$ python3 -q
>>> import numpy as np
>>> np.set_printoptions(suppress=True, linewidth=100)
>>> tidy = lambda a: np.round(a, 2) + 0
>>> u = np.array([-1, -3, -3, 2])
>>> F = np.array([np.roll(u, i) for i in range(4)])
>>> print(F)
[[-1 -3 -3  2]
 [ 2 -1 -3 -3]
 [-3  2 -1 -3]
 [-3 -3  2 -1]]
>>> rng = np.random.default_rng(400)
>>> lab = rng.permutation(4)
>>> Y = F[:, lab] * rng.choice([-1, 1], 4)
>>> print(Y)
[[-3  1 -3 -2]
 [-3 -2 -1  3]
 [-1  3  2  3]
 [ 2  3 -3  1]]
>>> U, _, VT = np.linalg.svd(F.T @ Y)
>>> print(lab)
[2 0 1 3]
>>> print(tidy(U @ VT))
[[ 0. -1.  0.  0.]
 [ 0.  0.  1.  0.]
 [ 1.  0.  0.  0.]
 [ 0.  0.  0. -1.]]
>>> hat = np.triu(np.array([[-2, -1, 1, -3], [-3, 2, -1, 0], [-1, 3, -3, -1], [0, -3, -1, 2]]), 1) + np.eye(4)
>>> Y = hat @ F @ np.linalg.inv(hat)
>>> print(tidy(np.poly(Y)))
[  1.   4.  12. 172. 435.]
>>> print(hat @ F - F @ hat)
[[ 4. 11. -6. -3.]
 [ 3.  0. -2.  6.]
 [ 3.  0.  3. -9.]
 [ 0. -3.  0. -7.]]
>>> print(np.trace(Y), np.trace(F))
-4.0 -4
>>> print(tidy(np.linalg.det(Y)))
435.0
>>> W = np.array([[2, -2, -1], [0, 0, 2], [2, -1, -2], [1, -2, 0]])
>>> b = np.array([2, 1, 0])
>>> H = np.maximum(F @ W + b, 0)
>>> print((H > 0).astype(int))
[[0 1 1]
 [0 1 1]
 [0 1 1]
 [0 1 0]]
>>> W2 = np.array([[3, 2, 3], [0, 0, 3], [0, 2, 1]])
>>> print(H @ W2)
[[ 0  2  7]
 [ 0  4 20]
 [ 0 18 51]
 [ 0  0 21]]
>>> K = np.load("mat.npy")
>>> print(K)
[[ 2 -2  1  0 -1  2]
 [ 2  2 -2  1  0 -1]
 [-1  2  2 -2  1  0]
 [ 0 -1  2  2 -2  1]
 [ 1  0 -1  2  2 -2]
 [-2  1  0 -1  2  2]]
>>> Y = K + rng.integers(-2, 3, (6, 2)) @ rng.integers(-2, 3, (2, 6))
>>> print(Y)
[[ 4 -2  4  1  3  2]
 [ 2  4 -1  2  2  1]
 [-3  8  2  0  3  6]
 [-2  1  0  2 -4  3]
 [-3  6 -4  3  0  4]
 [-2 -3 -2 -3 -2 -2]]
>>> print(Y - K)
[[ 2  0  3  1  4  0]
 [ 0  2  1  1  2  2]
 [-2  6  0  2  2  6]
 [-2  2 -2  0 -2  2]
 [-4  6 -3  1 -2  6]
 [ 0 -4 -2 -2 -4 -4]]
>>> print(np.linalg.matrix_rank(Y - K, tol=1e-8))
2
>>> m1 = np.load("test7.npy")
>>> print(m1)
[[1 0 1 0 1 0]
 [1 1 1 1 1 1]
 [1 2 1 2 1 2]
 [1 0 1 0 1 0]
 [1 1 1 1 1 1]
 [1 2 1 2 1 2]]
>>> th = np.radians(72)
>>> R = np.eye(6)
>>> R[1, 1] = R[5, 5] = np.cos(th)
>>> R[1, 5], R[5, 1] = -np.sin(th), np.sin(th)
>>> print(tidy(R))
[[ 1.    0.    0.    0.    0.    0.  ]
 [ 0.    0.31  0.    0.    0.   -0.95]
 [ 0.    0.    1.    0.    0.    0.  ]
 [ 0.    0.    0.    1.    0.    0.  ]
 [ 0.    0.    0.    0.    1.    0.  ]
 [ 0.    0.95  0.    0.    0.    0.31]]
>>> Y = m1 @ R.T
>>> print(tidy(Y))
[[ 1.    0.    1.    0.    1.    0.  ]
 [ 1.   -0.64  1.    1.    1.    1.26]
 [ 1.   -1.28  1.    2.    1.    2.52]
 [ 1.    0.    1.    0.    1.    0.  ]
 [ 1.   -0.64  1.    1.    1.    1.26]
 [ 1.   -1.28  1.    2.    1.    2.52]]
>>> Y = m1 / np.linalg.norm(m1, axis=1, keepdims=True)
>>> G = Y @ Y.T
>>> print(tidy(G))
[[1.   0.71 0.45 1.   0.71 0.45]
 [0.71 1.   0.95 0.71 1.   0.95]
 [0.45 0.95 1.   0.45 0.95 1.  ]
 [1.   0.71 0.45 1.   0.71 0.45]
 [0.71 1.   0.95 0.71 1.   0.95]
 [0.45 0.95 1.   0.45 0.95 1.  ]]
>>> print((np.abs(G) > 0.9).astype(int))
[[1 0 0 1 0 0]
 [0 1 1 0 1 1]
 [0 1 1 0 1 1]
 [1 0 0 1 0 0]
 [0 1 1 0 1 1]
 [0 1 1 0 1 1]]
>>> lab = rng.permutation(6)
>>> print(lab)
[4 2 5 0 1 3]
>>> Y = m1[lab][:, lab]
>>> print(np.trace(Y))
6
>>> print(tidy(np.linalg.det(Y)), tidy(np.linalg.det(m1[lab])))
0.0 0.0
>>> print(Y)
[[1 1 1 1 1 1]
 [1 1 2 1 2 2]
 [1 1 2 1 2 2]
 [1 1 0 1 0 0]
 [1 1 1 1 1 1]
 [1 1 0 1 0 0]]
>>> def softmax(z):
...     e = np.exp(z - z.max(axis=-1, keepdims=True))
...     return e / e.sum(axis=-1, keepdims=True)
... 
>>> print(tidy(softmax(m1[1])))
[0.17 0.17 0.17 0.17 0.17 0.17]
>>> print(tidy(softmax(m1).sum(axis=1)))
[1. 1. 1. 1. 1. 1.]
>>> print(tidy(softmax(m1[1] + -3)))
[0.17 0.17 0.17 0.17 0.17 0.17]
>>> print(tidy(softmax(10 * m1[1])))
[0.17 0.17 0.17 0.17 0.17 0.17]
>>> scores = m1 @ m1.T / np.sqrt(6)
>>> print(tidy(softmax(scores)[1] @ m1))
[1.   1.66 1.   1.66 1.   1.66]
>>> print(tidy(softmax(scores)))
[[0.17 0.17 0.17 0.17 0.17 0.17]
 [0.03 0.11 0.36 0.03 0.11 0.36]
 [0.   0.04 0.46 0.   0.04 0.46]
 [0.17 0.17 0.17 0.17 0.17 0.17]
 [0.03 0.11 0.36 0.03 0.11 0.36]
 [0.   0.04 0.46 0.   0.04 0.46]]
>>> print(softmax(scores).round(6).argmax(axis=1))
[0 2 2 0 2 2]
>>> W0 = np.load("x.npy")
>>> print(W0)
[[3. 0. 0. 0.]
 [0. 3. 2. 0.]
 [0. 2. 3. 0.]
 [0. 0. 0. 3.]]
>>> lab = rng.permutation(4)
>>> Y = W0[:, lab] * rng.choice([-1, 1], 4)
>>> print(Y)
[[ 0. -0.  0. -3.]
 [ 0. -3.  2. -0.]
 [ 0. -2.  3. -0.]
 [ 3. -0.  0. -0.]]
>>> U, _, VT = np.linalg.svd(W0.T @ Y)
>>> print(tidy(np.linalg.lstsq(W0, Y)[0]))
[[ 0.  0.  0. -1.]
 [ 0. -1.  0.  0.]
 [ 0.  0.  1.  0.]
 [ 1.  0.  0.  0.]]
>>> print(lab)
[3 1 2 0]
>>> Y = W0 / np.linalg.norm(W0, axis=1, keepdims=True)
>>> G = Y @ Y.T
>>> print(np.argwhere(np.triu(np.abs(G) > 0.95, 1)))
[]
>>> print((np.abs(G) > 0.9).astype(int))
[[1 0 0 0]
 [0 1 1 0]
 [0 1 1 0]
 [0 0 0 1]]
